$ ipython --no-banner

In [1]: import numpy as np

In [2]: np.set_printoptions(precision=2, suppress=True, linewidth=200, legacy="1.25")

In [3]: K = np.array([[1.0, 0.9, 0.81, 0.73, 0.66, 0.59],
   ...:     [0.9, 1.0, 0.9, 0.81, 0.73, 0.66],
   ...:     [0.81, 0.9, 1.0, 0.9, 0.81, 0.73],
   ...:     [0.73, 0.81, 0.9, 1.0, 0.9, 0.81],
   ...:     [0.66, 0.73, 0.81, 0.9, 1.0, 0.9],
   ...:     [0.59, 0.66, 0.73, 0.81, 0.9, 1.0]])

In [4]: # symmetric, so the eigenvalues are real

In [5]: rng = np.random.default_rng(8615)

In [6]: labels = rng.permutation(6)

In [7]: labels
Out[7]: array([4, 2, 1, 5, 0, 3])

In [8]: Y = K[labels][:, labels]

In [9]: round(np.linalg.det(Y), 2), round(np.linalg.det(K[labels]), 2)
Out[9]: (0.0, -0.0)

In [10]: np.sort(np.abs(np.linalg.eigvals(Y)))
Out[10]: array([0.06, 0.07, 0.11, 0.2 , 0.62, 4.95])

In [11]: np.trace(Y)
Out[11]: 6.0

In [12]: np.allclose(Y, K)
Out[12]: False

In [13]: np.trace(K)
Out[13]: 6.0

In [14]: np.sort(np.abs(np.linalg.eigvals(K)))
Out[14]: array([0.06, 0.07, 0.11, 0.2 , 0.62, 4.95])

In [15]: round(float(np.abs(np.linalg.eigvals(K)).max()), 2)
Out[15]: 4.95

In [16]: np.linalg.determinant(K)
Traceback (most recent call last):
  Cell In[16], line 1
    np.linalg.determinant(K)
AttributeError: module 'numpy.linalg' has no attribute 'determinant'


In [17]: np.allclose(K, K.T)
Out[17]: True

In [18]: np.linalg.matrix_power(K, 3)
Out[18]: 
array([[18.19, 19.41, 19.99, 19.95, 19.3 , 18.05],
       [19.41, 20.72, 21.35, 21.32, 20.64, 19.3 ],
       [19.99, 21.35, 22.02, 22.01, 21.32, 19.95],
       [19.95, 21.32, 22.01, 22.02, 21.35, 19.99],
       [19.3 , 20.64, 21.32, 21.35, 20.72, 19.41],
       [18.05, 19.3 , 19.95, 19.99, 19.41, 18.19]])

In [19]: F = np.load("test10.npy")

In [20]: F.round(2) + 0
Out[20]: 
array([[ 0.83, -0.22, -0.22, -0.02,  0.02,  0.22, -0.02,  0.07, -0.12, -0.27, -0.27],
       [-0.22,  0.72, -0.28, -0.03,  0.03,  0.28, -0.03,  0.09, -0.16, -0.35, -0.35],
       [-0.22, -0.28,  0.72, -0.03,  0.03,  0.28, -0.03,  0.09, -0.16, -0.35, -0.35],
       [-0.02, -0.03, -0.03,  1.  ,  0.  ,  0.03,  0.  ,  0.01, -0.02, -0.04, -0.04],
       [ 0.02,  0.03,  0.03,  0.  ,  1.  , -0.03,  0.  , -0.01,  0.02,  0.04,  0.04],
       [ 0.22,  0.28,  0.28,  0.03, -0.03,  0.72,  0.03, -0.09,  0.16,  0.35,  0.35],
       [-0.02, -0.03, -0.03,  0.  ,  0.  ,  0.03,  1.  ,  0.01, -0.02, -0.04, -0.04],
       [ 0.07,  0.09,  0.09,  0.01, -0.01, -0.09,  0.01,  0.97,  0.05,  0.12,  0.12],
       [-0.12, -0.16, -0.16, -0.02,  0.02,  0.16, -0.02,  0.05,  0.91, -0.19, -0.19],
       [-0.27, -0.35, -0.35, -0.04,  0.04,  0.35, -0.04,  0.12, -0.19,  0.58, -0.42],
       [-0.27, -0.35, -0.35, -0.04,  0.04,  0.35, -0.04,  0.12, -0.19, -0.42,  0.58]])

In [21]: # orthonormal columns

In [22]: q, vecs = np.linalg.qr(F[:, :4])[0], np.linalg.qr(F[:, 4:])[0]

In [23]: sig = np.linalg.svd(q.T @ vecs, compute_uv=False)

In [24]: np.degrees(np.arccos(sig.clip(0, 1)))
Out[24]: array([90., 90., 90., 90.])

In [25]: (sig > 0.9).sum()
Out[25]: 0

In [26]: round(float(np.linalg.norm(q @ q.T - vecs @ vecs.T, 2)), 2)
Out[26]: 1.0

In [27]: vals, vecs = np.linalg.eigh(F)

In [28]: x0 = np.array([-3, -4, 0, 1, 3, -4, -4, -3, -2, -5, -5])

In [29]: np.round(vecs * np.abs(vals) @ vecs.T, 2) + 0
Out[29]: 
array([[1., 0., 0., 0., 0., 0., 0., 0., 0., 0., 0.],
       [0., 1., 0., 0., 0., 0., 0., 0., 0., 0., 0.],
       [0., 0., 1., 0., 0., 0., 0., 0., 0., 0., 0.],
       [0., 0., 0., 1., 0., 0., 0., 0., 0., 0., 0.],
       [0., 0., 0., 0., 1., 0., 0., 0., 0., 0., 0.],
       [0., 0., 0., 0., 0., 1., 0., 0., 0., 0., 0.],
       [0., 0., 0., 0., 0., 0., 1., 0., 0., 0., 0.],
       [0., 0., 0., 0., 0., 0., 0., 1., 0., 0., 0.],
       [0., 0., 0., 0., 0., 0., 0., 0., 1., 0., 0.],
       [0., 0., 0., 0., 0., 0., 0., 0., 0., 1., 0.],
       [0., 0., 0., 0., 0., 0., 0., 0., 0., 0., 1.]])

In [30]: np.round(np.abs(F).sum(axis=1).max(), 2), np.round(np.abs(vals).max(), 2)
Out[30]: (2.73, 1.0)

In [31]: np.round(x0 @ F @ x0, 2)
Out[31]: 63.3

In [32]: np.round(vecs * np.maximum(vals, 0) @ vecs.T, 2) + 0
Out[32]: 
array([[ 0.91, -0.11, -0.11, -0.01,  0.01,  0.11, -0.01,  0.04, -0.06, -0.13, -0.13],
       [-0.11,  0.86, -0.14, -0.02,  0.02,  0.14, -0.02,  0.05, -0.08, -0.17, -0.17],
       [-0.11, -0.14,  0.86, -0.02,  0.02,  0.14, -0.02,  0.05, -0.08, -0.17, -0.17],
       [-0.01, -0.02, -0.02,  1.  ,  0.  ,  0.02,  0.  ,  0.01, -0.01, -0.02, -0.02],
       [ 0.01,  0.02,  0.02,  0.  ,  1.  , -0.02,  0.  , -0.01,  0.01,  0.02,  0.02],
       [ 0.11,  0.14,  0.14,  0.02, -0.02,  0.86,  0.02, -0.05,  0.08,  0.17,  0.17],
       [-0.01, -0.02, -0.02,  0.  ,  0.  ,  0.02,  1.  ,  0.01, -0.01, -0.02, -0.02],
       [ 0.04,  0.05,  0.05,  0.01, -0.01, -0.05,  0.01,  0.98,  0.03,  0.06,  0.06],
       [-0.06, -0.08, -0.08, -0.01,  0.01,  0.08, -0.01,  0.03,  0.96, -0.1 , -0.1 ],
       [-0.13, -0.17, -0.17, -0.02,  0.02,  0.17, -0.02,  0.06, -0.1 ,  0.79, -0.21],
       [-0.13, -0.17, -0.17, -0.02,  0.02,  0.17, -0.02,  0.06, -0.1 , -0.21,  0.79]])

In [33]: round(float(x0 @ F @ x0 / (x0 @ x0)), 2), round(vals[0], 2), round(vals[-1], 2)
Out[33]: (0.49, -1.0, 1.0)

In [34]: labels = rng.permutation(11)

In [35]: labels
Out[35]: array([ 8,  2,  1,  5,  0,  9,  6, 10,  7,  4,  3])

In [36]: Y = F[labels][:, labels]

In [37]: np.diag(Y)
Out[37]: array([0.91, 0.72, 0.72, 0.72, 0.83, 0.58, 1.  , 0.58, 0.97, 1.  , 1.  ])

In [38]: np.trace(Y)
Out[38]: 9.0

In [39]: Y.round(2) + 0
Out[39]: 
array([[ 0.91, -0.16, -0.16,  0.16, -0.12, -0.19, -0.02, -0.19,  0.05,  0.02, -0.02],
       [-0.16,  0.72, -0.28,  0.28, -0.22, -0.35, -0.03, -0.35,  0.09,  0.03, -0.03],
       [-0.16, -0.28,  0.72,  0.28, -0.22, -0.35, -0.03, -0.35,  0.09,  0.03, -0.03],
       [ 0.16,  0.28,  0.28,  0.72,  0.22,  0.35,  0.03,  0.35, -0.09, -0.03,  0.03],
       [-0.12, -0.22, -0.22,  0.22,  0.83, -0.27, -0.02, -0.27,  0.07,  0.02, -0.02],
       [-0.19, -0.35, -0.35,  0.35, -0.27,  0.58, -0.04, -0.42,  0.12,  0.04, -0.04],
       [-0.02, -0.03, -0.03,  0.03, -0.02, -0.04,  1.  , -0.04,  0.01,  0.  ,  0.  ],
       [-0.19, -0.35, -0.35,  0.35, -0.27, -0.42, -0.04,  0.58,  0.12,  0.04, -0.04],
       [ 0.05,  0.09,  0.09, -0.09,  0.07,  0.12,  0.01,  0.12,  0.97, -0.01,  0.01],
       [ 0.02,  0.03,  0.03, -0.03,  0.02,  0.04,  0.  ,  0.04, -0.01,  1.  ,  0.  ],
       [-0.02, -0.03, -0.03,  0.03, -0.02, -0.04,  0.  , -0.04,  0.01,  0.  ,  1.  ]])

In [40]: x0 = np.array([3, 3, 5, 2, 4, 4, 1, 5, 0, 0, 2])

In [41]: rhs = F @ x0

In [42]: rhs
Out[42]: array([ 1.46,  1.01,  3.01,  1.78,  4.22,  5.99,  0.78,  5.66, -1.1 , -2.43, -0.43])

In [43]: np.round(np.linalg.solve(F, F[:, 2]), 2) + 0
Out[43]: array([0., 0., 1., 0., 0., 0., 0., 0., 0., 0., 0.])

In [44]: np.round(np.linalg.solve(F, rhs + F[:, 6]), 2) + 0
Out[44]: array([3., 3., 5., 2., 4., 4., 2., 5., 0., 0., 2.])
